% python3 -q
>>> import numpy as np
>>> import numpy.linalg as la
>>> np.set_printoptions(suppress=True, linewidth=160)
>>> tidy = lambda a: np.round(a, 3) + 0
>>> F = np.loadtxt("data.csv", delimiter=",")
>>> F
array([[-3.3  ,  0.6  , -0.6  , -0.8  ,  0.3  ,  1.1  ,  4.488, -2.   ],
       [ 0.1  , -1.9  ,  0.8  , -0.8  ,  0.1  , -0.9  , -3.571,  0.8  ],
       [ 1.1  ,  1.3  ,  0.7  ,  1.2  , -1.1  , -0.3  , -1.21 ,  0.6  ],
       [ 0.5  , -0.4  , -0.2  , -0.5  ,  1.6  ,  0.7  ,  2.705,  0.   ],
       [ 0.2  ,  0.7  , -1.6  , -1.   ,  0.9  , -0.2  , -0.768, -0.5  ],
       [ 1.5  , -1.3  ,  0.3  ,  0.4  ,  0.7  ,  0.   ,  0.001,  0.3  ],
       [ 0.5  , -0.8  , -0.2  , -0.3  , -1.6  , -0.9  , -3.676, -1.3  ],
       [-0.2  , -1.7  ,  1.7  , -0.7  ,  0.2  , -0.1  , -0.525, -0.8  ],
       [ 0.5  , -1.   ,  1.   , -1.9  ,  1.5  ,  1.   ,  3.837,  0.8  ],
       [ 0.7  ,  0.8  ,  1.9  ,  0.3  , -3.1  ,  1.5  ,  5.898,  0.5  ],
       [ 0.9  , -0.7  ,  0.1  ,  0.3  ,  1.8  ,  0.   ,  0.1  , -1.1  ],
       [ 0.2  , -0.1  ,  0.5  ,  0.   , -0.8  , -1.4  , -5.467, -0.6  ],
       [ 1.   ,  0.6  ,  1.1  ,  0.2  ,  0.   , -0.7  , -2.812,  3.1  ],
       [ 1.3  ,  0.3  ,  0.   ,  0.   , -0.2  , -0.2  , -0.821,  0.9  ],
       [ 0.1  , -0.3  ,  1.   , -0.2  , -0.5  , -0.1  , -0.308, -0.7  ],
       [-0.8  , -0.9  , -0.5  , -0.8  , -0.8  , -0.8  , -3.359, -0.7  ],
       [ 0.3  ,  0.5  ,  0.2  , -0.3  ,  1.3  ,  0.7  ,  2.861, -1.2  ],
       [-1.6  ,  0.6  , -1.2  ,  0.9  ,  0.2  , -0.1  , -0.343,  0.9  ],
       [-2.   , -1.2  , -1.   , -0.3  , -1.1  ,  0.2  ,  0.801, -2.1  ],
       [-0.4  ,  0.1  ,  1.3  ,  0.6  ,  1.8  , -1.3  , -5.121, -0.1  ],
       [-0.2  , -1.7  , -0.1  , -0.6  ,  0.4  ,  0.1  ,  0.364, -0.5  ],
       [ 1.1  ,  1.8  ,  0.4  ,  1.5  ,  1.7  ,  0.1  ,  0.483, -0.7  ],
       [ 1.1  ,  0.2  , -0.7  ,  1.1  , -1.1  , -0.9  , -3.46 ,  0.8  ],
       [-0.9  , -0.4  ,  0.7  ,  0.3  ,  2.   , -1.   , -3.935,  1.   ],
       [-1.2  , -1.   ,  0.6  ,  0.5  , -0.3  ,  0.2  ,  0.822,  0.6  ],
       [ 0.2  ,  1.7  ,  0.1  , -1.3  ,  0.6  , -1.1  , -4.438,  1.4  ],
       [-2.7  , -0.3  ,  0.6  , -1.6  ,  0.4  ,  0.5  ,  1.926,  0.   ],
       [-1.2  ,  1.1  , -1.5  , -0.5  ,  0.6  ,  0.1  ,  0.352,  0.7  ],
       [ 0.6  ,  1.   ,  0.9  ,  0.5  ,  0.2  ,  0.6  ,  2.217, -0.9  ]])
>>> Xs = F - F.mean(axis=0)
>>> vecs = la.svd(Xs)[2][:7]
>>> Y = Xs - Xs @ vecs.T @ vecs
>>> tidy(Y.std(axis=0))
array([0.   , 0.   , 0.   , 0.   , 0.   , 0.016, 0.004, 0.   ])
>>> tidy(np.diag(vecs.T @ vecs))
array([1.  , 1.  , 1.  , 1.  , 1.  , 0.06, 0.94, 1.  ])
>>> print(la.norm(Y, axis=1).round(6).argmax())
28
>>> tidy(np.cov(Xs @ vecs.T, rowvar=False))
array([[9.38 , 0.   , 0.   , 0.   , 0.   , 0.   , 0.   ],
       [0.   , 1.939, 0.   , 0.   , 0.   , 0.   , 0.   ],
       [0.   , 0.   , 1.406, 0.   , 0.   , 0.   , 0.   ],
       [0.   , 0.   , 0.   , 1.157, 0.   , 0.   , 0.   ],
       [0.   , 0.   , 0.   , 0.   , 0.93 , 0.   , 0.   ],
       [0.   , 0.   , 0.   , 0.   , 0.   , 0.545, 0.   ],
       [0.   , 0.   , 0.   , 0.   , 0.   , 0.   , 0.393]])
